$ python3 -q
>>> import numpy as np
>>> np.set_printoptions(precision=2, suppress=True, linewidth=100)
>>> K = np.loadtxt("block6.csv", delimiter=",")
>>> print(K)
[[ -7.43   7.33  -7.82   2.98   6.16  -2.9    4.24  -1.86  -4.52  -7.09   1.25  -0.15]
 [ 10.93 -10.59  10.5   -4.4   -8.32   4.23  -6.75   2.06   6.44  10.85  -1.44   0.47]
 [  1.63  -1.61   1.32  -0.24  -0.83   0.31  -0.81   0.54   1.26   1.47   0.01  -0.02]
 [ 12.69 -12.57  13.08  -5.44 -10.47   5.05  -7.87   2.59   7.22  12.62  -2.65   0.02]
 [  3.11  -3.25   3.82  -1.46  -2.85   1.59  -2.15   0.73   1.92   3.25  -0.8   -0.34]
 [ -2.74   3.25  -2.86   1.07   1.89  -1.36   1.62  -0.76  -1.53  -3.17   0.53  -0.12]
 [ -1.48   0.97  -0.96   0.36   0.62  -0.12   0.93   0.23  -0.67  -1.31   0.54  -0.2 ]
 [  3.65  -3.25   3.62  -1.68  -2.7    1.7   -2.15   1.15   1.92   3.06  -0.84   0.38]
 [  2.51  -2.99   2.37  -0.7   -2.47   1.02  -2.2    0.19   1.28   2.34  -0.5    0.17]
 [  6.11  -6.11   6.08  -2.69  -4.56   2.43  -3.38   0.67   3.13   6.19  -1.35  -0.04]
 [-10.1   10.03  -9.79   3.75   8.01  -3.65   6.2   -1.44  -5.51  -9.65   2.11  -0.33]
 [ 10.08 -10.43  10.22  -4.4   -7.6    3.99  -6.13   2.13   5.8    9.91  -2.39  -0.2 ]
 [ -1.07   1.48  -0.57  -0.01   1.12  -1.29   0.67  -0.02  -0.86  -1.23  -0.24   0.56]
 [  2.    -1.71   1.49  -0.94  -1.2    1.1   -1.03   0.22   1.84   1.38  -0.49   0.3 ]
 [ -9.03   9.39  -9.41   3.65   7.54  -3.27   5.85  -1.76  -5.18  -9.12   1.88   0.09]
 [ -6.19   5.89  -6.21   2.91   4.77  -2.96   3.63  -1.38  -3.51  -5.8    0.68  -0.24]
 [ -1.9    1.43  -1.59   1.09   1.67  -0.38   0.92  -0.58  -0.74  -1.54  -0.45   0.13]
 [  2.8   -3.32   2.49  -1.34  -2.27   1.96  -2.08   1.21   1.84   2.98  -0.48   0.32]
 [ -7.66   7.69  -7.53   2.85   6.52  -2.76   4.48  -2.01  -4.06  -7.86   1.35   0.38]
 [  4.36  -4.     4.6   -1.74  -3.15   1.81  -2.56   0.93   2.74   4.64  -0.68   0.4 ]
 [  0.33   0.18   0.43   0.35  -0.89  -0.23  -0.69  -0.1    0.3    0.52  -0.16  -0.05]]
>>> U, sig, vt = np.linalg.svd(K)
>>> print(np.argmax(sig[:-1] / (sig[1:] + 1e-6)) + 1)
1
>>> M2 = U[:, :1] @ np.diag(sig[:1]) @ vt[:1]
>>> print(round(float(np.linalg.norm(K - M2) / np.linalg.norm(K)), 2))
0.06
>>> print(np.linalg.matrix_rank(K, rtol=0.05))
1
>>> print(np.linalg.matrix_rank(M2))
1
>>> print(round(float(np.abs(K - M2).max()), 2))
0.83
>>> arr = np.loadtxt("layer11.csv", delimiter=",")
>>> print(arr)
[[ 0. -1.  0.  0.  0.  0. -1.  0.  0.  0.  0.  0.]
 [-1.  0.  0.  0.  0.  0. -1.  0.  0.  0.  0.  0.]
 [ 0.  0.  0.  0. -1.  0.  0.  0.  0. -1. -1.  0.]
 [ 0.  0.  0.  0.  0. -1.  0. -1. -1.  0.  0. -1.]
 [ 0.  0. -1.  0.  0.  0.  0.  0.  0. -1. -1.  0.]
 [ 0.  0.  0. -1.  0.  0.  0. -1. -1.  0.  0. -1.]
 [-1. -1.  0.  0.  0.  0.  0.  0.  0.  0.  0.  0.]
 [ 0.  0.  0. -1.  0. -1.  0.  0. -1.  0.  0. -1.]
 [ 0.  0.  0. -1.  0. -1.  0. -1.  0.  0.  0. -1.]
 [ 0.  0. -1.  0. -1.  0.  0.  0.  0.  0. -1.  0.]
 [ 0.  0. -1.  0. -1.  0.  0.  0.  0. -1.  0.  0.]
 [ 0.  0.  0. -1.  0. -1.  0. -1. -1.  0.  0.  0.]]
>>> # 3 groups of indices that never mix
>>> w, V = np.linalg.eigh(arr)
>>> print(np.linalg.eigvalsh(arr @ arr))
[ 1.  1.  1.  1.  1.  1.  1.  1.  1.  4.  9. 16.]
>>> print(np.round(V @ np.diag(w) @ V.T, 2) + 0)
[[ 0. -1.  0.  0.  0.  0. -1.  0.  0.  0.  0.  0.]
 [-1.  0.  0.  0.  0.  0. -1.  0.  0.  0.  0.  0.]
 [ 0.  0.  0.  0. -1.  0.  0.  0.  0. -1. -1.  0.]
 [ 0.  0.  0.  0.  0. -1.  0. -1. -1.  0.  0. -1.]
 [ 0.  0. -1.  0.  0.  0.  0.  0.  0. -1. -1.  0.]
 [ 0.  0.  0. -1.  0.  0.  0. -1. -1.  0.  0. -1.]
 [-1. -1.  0.  0.  0.  0.  0.  0.  0.  0.  0.  0.]
 [ 0.  0.  0. -1.  0. -1.  0.  0. -1.  0.  0. -1.]
 [ 0.  0.  0. -1.  0. -1.  0. -1.  0.  0.  0. -1.]
 [ 0.  0. -1.  0. -1.  0.  0.  0.  0.  0. -1.  0.]
 [ 0.  0. -1.  0. -1.  0.  0.  0.  0. -1.  0.  0.]
 [ 0.  0.  0. -1.  0. -1.  0. -1. -1.  0.  0.  0.]]
>>> arr.reshape(12, 13)
Traceback (most recent call last):
  File "<python-input-17>", line 1, in <module>
    arr.reshape(12, 13)
    ~~~~~~~~~~~^^^^^^^^
ValueError: cannot reshape array of size 144 into shape (12,13)
>>> print(arr.reshape(2, -1))
[[ 0. -1.  0.  0.  0.  0. -1.  0.  0.  0.  0.  0. -1.  0.  0.  0.  0.  0. -1.  0.  0.  0.  0.  0.
   0.  0.  0.  0. -1.  0.  0.  0.  0. -1. -1.  0.  0.  0.  0.  0.  0. -1.  0. -1. -1.  0.  0. -1.
   0.  0. -1.  0.  0.  0.  0.  0.  0. -1. -1.  0.  0.  0.  0. -1.  0.  0.  0. -1. -1.  0.  0. -1.]
 [-1. -1.  0.  0.  0.  0.  0.  0.  0.  0.  0.  0.  0.  0.  0. -1.  0. -1.  0.  0. -1.  0.  0. -1.
   0.  0.  0. -1.  0. -1.  0. -1.  0.  0.  0. -1.  0.  0. -1.  0. -1.  0.  0.  0.  0.  0. -1.  0.
   0.  0. -1.  0. -1.  0.  0.  0.  0. -1.  0.  0.  0.  0.  0. -1.  0. -1.  0. -1. -1.  0.  0.  0.]]
>>> T = arr.reshape(12, 2, -1)
>>> print(T.sum(axis=1))
[[-1. -1.  0.  0.  0.  0.]
 [-2.  0.  0.  0.  0.  0.]
 [ 0.  0.  0. -1. -2.  0.]
 [ 0. -1. -1.  0.  0. -2.]
 [ 0.  0. -1. -1. -1.  0.]
 [ 0. -1. -1. -1.  0. -1.]
 [-1. -1.  0.  0.  0.  0.]
 [ 0.  0. -1. -1.  0. -2.]
 [ 0. -1.  0. -1.  0. -2.]
 [ 0.  0. -1.  0. -2.  0.]
 [ 0.  0. -1. -1. -1.  0.]
 [ 0. -1. -1. -1.  0. -1.]]
>>> print(np.einsum("ihd,jhd->hij", T, T).shape)
(2, 12, 12)
>>> print(T.transpose(1, 0, 2))
[[[ 0. -1.  0.  0.  0.  0.]
  [-1.  0.  0.  0.  0.  0.]
  [ 0.  0.  0.  0. -1.  0.]
  [ 0.  0.  0.  0.  0. -1.]
  [ 0.  0. -1.  0.  0.  0.]
  [ 0.  0.  0. -1.  0.  0.]
  [-1. -1.  0.  0.  0.  0.]
  [ 0.  0.  0. -1.  0. -1.]
  [ 0.  0.  0. -1.  0. -1.]
  [ 0.  0. -1.  0. -1.  0.]
  [ 0.  0. -1.  0. -1.  0.]
  [ 0.  0.  0. -1.  0. -1.]]

 [[-1.  0.  0.  0.  0.  0.]
  [-1.  0.  0.  0.  0.  0.]
  [ 0.  0.  0. -1. -1.  0.]
  [ 0. -1. -1.  0.  0. -1.]
  [ 0.  0.  0. -1. -1.  0.]
  [ 0. -1. -1.  0.  0. -1.]
  [ 0.  0.  0.  0.  0.  0.]
  [ 0.  0. -1.  0.  0. -1.]
  [ 0. -1.  0.  0.  0. -1.]
  [ 0.  0.  0.  0. -1.  0.]
  [ 0.  0.  0. -1.  0.  0.]
  [ 0. -1. -1.  0.  0.  0.]]]
